$ ipython --no-banner

In [1]: import numpy as np

In [2]: np.set_printoptions(suppress=True, linewidth=200)

In [3]: O, _ = np.linalg.qr(np.array([[0.9, 0.0, -0.1], [1.4, 1.1, -0.5], [0.3, 0.2, 0.1]]))

In [4]: evecs, _ = np.linalg.qr(np.array([[0.1, -0.4, 0.2, -0.7],
   ...:     [-1.0, -1.0, -0.6, 0.1],
   ...:     [0.3, 1.0, -0.5, -0.6],
   ...:     [-0.2, -0.9, 2.1, 1.9]]))

In [5]: sig = 10 * 0.9 ** np.arange(3)

In [6]: data = O[:, :3] * sig @ evecs[:3]

In [7]: print(data.round(2))
[[ 7.74  4.24 -1.92  2.19]
 [-3.3   2.05 -4.07  7.87]
 [-2.53  5.36 -4.08 -3.87]]

In [8]: th = np.radians(120)

In [9]: R = np.eye(4)

In [10]: R[1, 1] = R[3, 3] = np.cos(th)

In [11]: R[1, 3], R[3, 1] = -np.sin(th), np.sin(th)

In [12]: print(R.round(2))
[[ 1.    0.    0.    0.  ]
 [ 0.   -0.5   0.   -0.87]
 [ 0.    0.    1.    0.  ]
 [ 0.    0.87  0.   -0.5 ]]

In [13]: B = data @ R.T

In [14]: print(B.round(2))
[[ 7.74 -4.02 -1.92  2.58]
 [-3.3  -7.84 -4.07 -2.16]
 [-2.53  0.67 -4.08  6.58]]

In [15]: print(np.allclose(data @ data.T, B @ B.T))
True

In [16]: print(np.round(np.linalg.svd(data, compute_uv=False), 2), np.round(np.linalg.svd(B, compute_uv=False), 2))
[10.   9.   8.1] [10.   9.   8.1]

In [17]: print(np.round(np.abs(B - data).max(axis=0), 2))
[ 0.    9.89  0.   10.45]

In [18]: t3 = np.stack([data, -1 * data, data[::-1]])

In [19]: print(np.round(np.linalg.norm(t3, axis=(1, 2)), 2))
[15.7 15.7 15.7]

In [20]: print(np.round(np.einsum("bij,cij->bc", t3, t3), 2))
[[ 246.61 -246.61   98.62]
 [-246.61  246.61  -98.62]
 [  98.62  -98.62  246.61]]

In [21]: print((t3 @ data.T).shape)
(3, 3, 3)

In [22]: B = np.array([[7, 0], [3, 6], [6, 4], [3, 0]])

In [23]: print(np.vstack([data, B.T]).shape)
(5, 4)

In [24]: print(np.round(data @ B, 2))
[[ 61.95  17.79]
 [-17.78  -3.98]
 [-37.71  15.82]]

In [25]: print(np.linalg.matrix_rank(data @ B))
2

In [26]: print(np.round(B.T @ data.T, 2))
[[ 61.95 -17.78 -37.71]
 [ 17.79  -3.98  15.82]]

In [27]: F = np.load("case19.npy")

In [28]: print(F)
[[ 3  0  0  0]
 [ 5 -4  0  0]
 [ 2  4  0  0]
 [ 1 -4 -2  5]]

In [29]: W = np.array([[0, 2, -3], [-2, -4, -6], [-5, 8, -4], [1, -5, -3]])

In [30]: beta = np.array([2, -1, -3])

In [31]: act = np.maximum(F @ W + beta, 0)

In [32]: print((act > 0).astype(int))
[[1 1 0]
 [1 1 1]
 [0 0 0]
 [1 0 1]]

In [33]: C = np.array([[1, 3], [2, 0], [2, 3]])

In [34]: print((act @ C).round(6).argmax(axis=1))
[0 0 0 1]

In [35]: print(W @ C)
[[ -2  -9]
 [-22 -24]
 [  3 -27]
 [-15  -6]]

In [36]: rk = np.linalg.matrix_rank(F)

In [37]: print(rk)
3

In [38]: null = np.linalg.svd(F)[2][rk:].T

In [39]: print([int(np.linalg.matrix_rank(F[:, :j + 1])) for j in range(4)])
[1, 2, 3, 3]

In [40]: print([int(np.linalg.matrix_rank(np.delete(F, i, axis=0))) for i in range(4)])
[3, 3, 3, 2]

In [41]: print(null.shape)
(4, 1)

In [42]: print(np.round(null[:, 0] / null[np.abs(null[:, 0]).round(6).argmax(), 0], 2) + 0)
[0.  0.  1.  0.4]

In [43]: print(np.allclose(F @ null, 0))
True

In [44]: print(np.round(F @ null, 2) + 0)
[[0.]
 [0.]
 [0.]
 [0.]]
